>>> import numpy as np
>>> np.set_printoptions(precision=3, suppress=True, linewidth=140)
>>> def rnd(a):
...     return np.round(a, 3) + 0
... 
>>> F = np.load("block14.npy")
>>> F
array([[0, 0, 1, 0, 0, 0, 0],
       [0, 0, 0, 0, 0, 0, 0],
       [1, 0, 0, 0, 0, 0, 0],
       [0, 0, 0, 0, 0, 1, 1],
       [0, 0, 0, 0, 0, 1, 1],
       [0, 0, 0, 1, 1, 0, 1],
       [0, 0, 0, 1, 1, 1, 0]])
>>> # 3 blocks once reordered
>>> U, sv, vt = np.linalg.svd(F)
>>> rnd(sv)
array([2.562, 1.562, 1.   , 1.   , 1.   , 0.   , 0.   ])
>>> M2 = U[:, :5] @ np.diag(sv[:5]) @ vt[:5]
>>> rnd(np.linalg.norm(F - M2) / np.linalg.norm(F))
np.float64(0.0)
>>> np.linalg.matrix_rank(F, rtol=0.05)
np.int64(5)
>>> np.linalg.matrix_rank(M2)
np.int64(5)
>>> rnd(M2)
array([[0., 0., 1., 0., 0., 0., 0.],
       [0., 0., 0., 0., 0., 0., 0.],
       [1., 0., 0., 0., 0., 0., 0.],
       [0., 0., 0., 0., 0., 1., 1.],
       [0., 0., 0., 0., 0., 1., 1.],
       [0., 0., 0., 1., 1., 0., 1.],
       [0., 0., 0., 1., 1., 1., 0.]])
>>> F @ F
array([[1, 0, 0, 0, 0, 0, 0],
       [0, 0, 0, 0, 0, 0, 0],
       [0, 0, 1, 0, 0, 0, 0],
       [0, 0, 0, 2, 2, 1, 1],
       [0, 0, 0, 2, 2, 1, 1],
       [0, 0, 0, 1, 1, 3, 2],
       [0, 0, 0, 1, 1, 2, 3]])
>>> np.flatnonzero(np.linalg.matrix_power((F != 0) + (F.T != 0) + np.eye(7), 7)[1])
array([1])
>>> rnd(np.sort(np.linalg.eigvals(F).real))
array([-1.562, -1.   , -1.   ,  0.   ,  0.   ,  1.   ,  2.562])
>>> x = np.array([3, 9, 1, 0, 7, 8, 1])
>>> (F @ x).argmax()
np.int64(6)
>>> np.linalg.norm(F @ x) <= np.linalg.norm(F, 2) * np.linalg.norm(x) + 1e-9
np.True_
>>> F @ np.eye(7)[6]
array([0., 0., 0., 1., 1., 1., 0.])
>>> F @ np.ones(7)
array([1., 0., 1., 2., 2., 3., 3.])
>>> F @ (2 * x)
array([ 2,  0,  6, 18, 18, 16, 30])
>>> (F * x).sum(axis=1)
array([ 1,  0,  3,  9,  9,  8, 15])
>>> mat = np.loadtxt("mat.csv", delimiter=",")
>>> rnd(mat)
array([[ 0.249,  2.355,  1.025,  1.497, -0.319],
       [-0.144,  1.877,  0.601,  2.202, -0.497],
       [-0.807,  0.405, -0.36 ,  2.761, -0.658],
       [ 0.936,  0.055,  0.611, -2.706,  0.653],
       [-0.81 ,  0.394, -0.367,  2.761, -0.658],
       [ 0.937,  2.384,  1.47 , -0.502,  0.164],
       [ 1.055,  2.119,  1.447, -1.101,  0.303],
       [ 0.145, -1.875, -0.599, -2.203,  0.498],
       [ 1.127,  1.612,  1.305, -1.793,  0.461],
       [ 1.097,  0.936,  1.038, -2.346,  0.582],
       [-0.564, -2.539, -1.291, -0.744,  0.134],
       [ 0.85 ,  2.479,  1.45 , -0.156,  0.082],
       [-0.935, -2.386, -1.47 ,  0.496, -0.162],
       [-1.129, -1.516, -1.271,  1.891, -0.483],
       [ 1.128,  1.389,  1.225, -2.009,  0.509],
       [-1.036, -2.179, -1.457,  0.99 , -0.278],
       [-0.05 ,  2.015,  0.711,  2.055, -0.459],
       [ 0.375,  2.452,  1.14 ,  1.218, -0.25 ],
       [-0.974, -0.216, -0.695,  2.665, -0.646],
       [-1.107, -1.851, -1.381,  1.51 , -0.397],
       [ 1.006,  0.366,  0.77 , -2.618,  0.638],
       [-1.127, -1.599, -1.301,  1.807, -0.464],
       [ 0.337, -1.548, -0.358, -2.458,  0.565],
       [ 0.211, -1.769, -0.518, -2.299,  0.523],
       [ 0.718,  2.543,  1.39 ,  0.292, -0.025],
       [ 0.982,  2.309,  1.471, -0.706,  0.212],
       [-0.726,  0.648, -0.219,  2.753, -0.652],
       [-1.078, -0.784, -0.97 ,  2.434, -0.601],
       [-0.304, -2.401, -1.077, -1.378,  0.289],
       [-0.881,  0.152, -0.501,  2.742, -0.658],
       [ 0.75 ,  2.534,  1.407,  0.189,  0.   ],
       [ 0.993,  2.286,  1.469, -0.76 ,  0.224],
       [ 1.   ,  2.271,  1.468, -0.797,  0.233],
       [-0.542, -2.533, -1.275, -0.803,  0.148],
       [-1.129, -1.526, -1.275,  1.882, -0.481],
       [ 1.129,  1.408,  1.231, -1.993,  0.506]])
>>> rnd(np.trace(np.linalg.pinv(mat) @ mat))
np.float64(2.0)
>>> np.abs(np.diag(np.linalg.qr(mat)[1])) > 1e-9
array([ True,  True, False, False, False])
>>> r = np.linalg.matrix_rank(mat)
>>> r
np.int64(2)
>>> N = np.linalg.svd(mat)[2][r:].T
>>> N.shape
(5, 3)
>>> np.allclose(mat @ N, 0)
True
>>> [int(np.linalg.matrix_rank(mat[:i])) for i in range(1, len(mat) + 1)]
[1, 2, 2, 2, 2, 2, 2, 2, 2, 2, 2, 2, 2, 2, 2, 2, 2, 2, 2, 2, 2, 2, 2, 2, 2, 2, 2, 2, 2, 2, 2, 2, 2, 2, 2, 2]
>>> [int(np.linalg.matrix_rank(mat[:, :j + 1])) for j in range(5)]
[1, 2, 2, 2, 2]
>>> [int(np.linalg.matrix_rank(np.delete(mat, i, axis=0))) for i in range(36)]
[2, 2, 2, 2, 2, 2, 2, 2, 2, 2, 2, 2, 2, 2, 2, 2, 2, 2, 2, 2, 2, 2, 2, 2, 2, 2, 2, 2, 2, 2, 2, 2, 2, 2, 2, 2]
>>> Xs = mat - mat.mean(axis=0)
>>> U, sv, vt = np.linalg.svd(Xs, full_matrices=False)
>>> (np.sign(U[:, 0]) == np.sign(U[0, 0])).astype(int)
array([1, 1, 0, 1, 0, 1, 1, 0, 1, 1, 0, 1, 0, 0, 1, 0, 1, 1, 0, 0, 1, 0, 0, 0, 1, 1, 0, 0, 0, 0, 1, 1, 1, 0, 0, 1])
>>> rnd(sv)
array([13.779, 11.394,  0.   ,  0.   ,  0.   ])
>>> np.abs(U[:, 0]).argmax()
np.int64(19)
>>> rnd((sv ** 2).sum() ** 2 / (sv ** 4).sum())
np.float64(1.932)
>>> Xs = mat - mat.mean(axis=0)
>>> vecs = np.linalg.svd(Xs)[2][:2]
>>> M2 = Xs - Xs @ vecs.T @ vecs
>>> rnd(M2.std(axis=0))
array([0., 0., 0., 0., 0.])
>>> rnd((Xs @ vecs.T).std(axis=0))
array([2.296, 1.899])
>>> rnd(np.linalg.norm(M2) / np.linalg.norm(Xs))
np.float64(0.0)
>>> E = np.load("data.npy")
>>> rnd(E)
array([[-0.282,  1.826, -1.14 , -0.682, -1.955],
       [-2.401,  0.142, -1.146, -0.039,  1.379],
       [-0.185,  1.816, -1.091, -0.678, -2.005],
       [-1.838,  1.503, -1.652, -0.552, -0.576],
       [ 2.433, -0.468,  1.341,  0.161, -1.018],
       [ 1.876, -1.477,  1.654,  0.542,  0.52 ],
       [ 2.198, -1.163,  1.623,  0.422, -0.054],
       [ 2.005, -1.374,  1.655,  0.503,  0.317],
       [-2.334,  0.927, -1.552, -0.333,  0.417],
       [-1.615,  1.628, -1.622, -0.6  , -0.865],
       [-1.555, -1.095, -0.083,  0.419,  2.281],
       [-1.921,  1.444, -1.656, -0.529, -0.453],
       [ 1.702, -1.584,  1.637,  0.583,  0.758]])
>>> # looks like rank 2
>>> W = np.array([[1, 1, 3, 3], [3, 3, 2, 0], [1, 1, 1, 3], [2, 1, 1, 1], [0, 1, 2, 0]])
>>> coef = np.array([-2, 4, -2, -1])
>>> act = np.maximum(E @ W + coef, 0)
>>> (act > 0).astype(int)
array([[1, 1, 0, 0],
       [0, 1, 0, 0],
       [1, 1, 0, 0],
       [0, 1, 0, 0],
       [1, 1, 1, 1],
       [0, 1, 1, 1],
       [0, 1, 1, 1],
       [0, 1, 1, 1],
       [0, 1, 0, 0],
       [0, 1, 0, 0],
       [0, 1, 0, 0],
       [0, 1, 0, 0],
       [0, 1, 1, 1]])
>>> rnd((act > 0).mean(axis=0))
array([0.231, 1.   , 0.385, 0.385])
>>> Z = np.array([[1, 2], [-1, -1], [3, -1], [2, -3]])
>>> W @ Z
array([[ 15, -11],
       [  6,   1],
       [  9,  -9],
       [  6,  -1],
       [  5,  -3]])
>>> (act @ Z).round(6).argmax(axis=1)
array([1, 0, 1, 0, 0, 0, 0, 0, 0, 0, 0, 0, 0])
>>> theta = np.radians(30)
>>> r_ = np.eye(5)
>>> r_[0, 0] = r_[2, 2] = np.cos(theta)
>>> r_[0, 2], r_[2, 0] = -np.sin(theta), np.sin(theta)
>>> rnd(r_)
array([[ 0.866,  0.   , -0.5  ,  0.   ,  0.   ],
       [ 0.   ,  1.   ,  0.   ,  0.   ,  0.   ],
       [ 0.5  ,  0.   ,  0.866,  0.   ,  0.   ],
       [ 0.   ,  0.   ,  0.   ,  1.   ,  0.   ],
       [ 0.   ,  0.   ,  0.   ,  0.   ,  1.   ]])
>>> M2 = E @ r_.T
>>> np.allclose(np.linalg.norm(E, axis=1), np.linalg.norm(M2, axis=1))
True
>>> rnd(np.linalg.det(r_)), rnd(np.trace(r_))
(np.float64(1.0), np.float64(4.732))
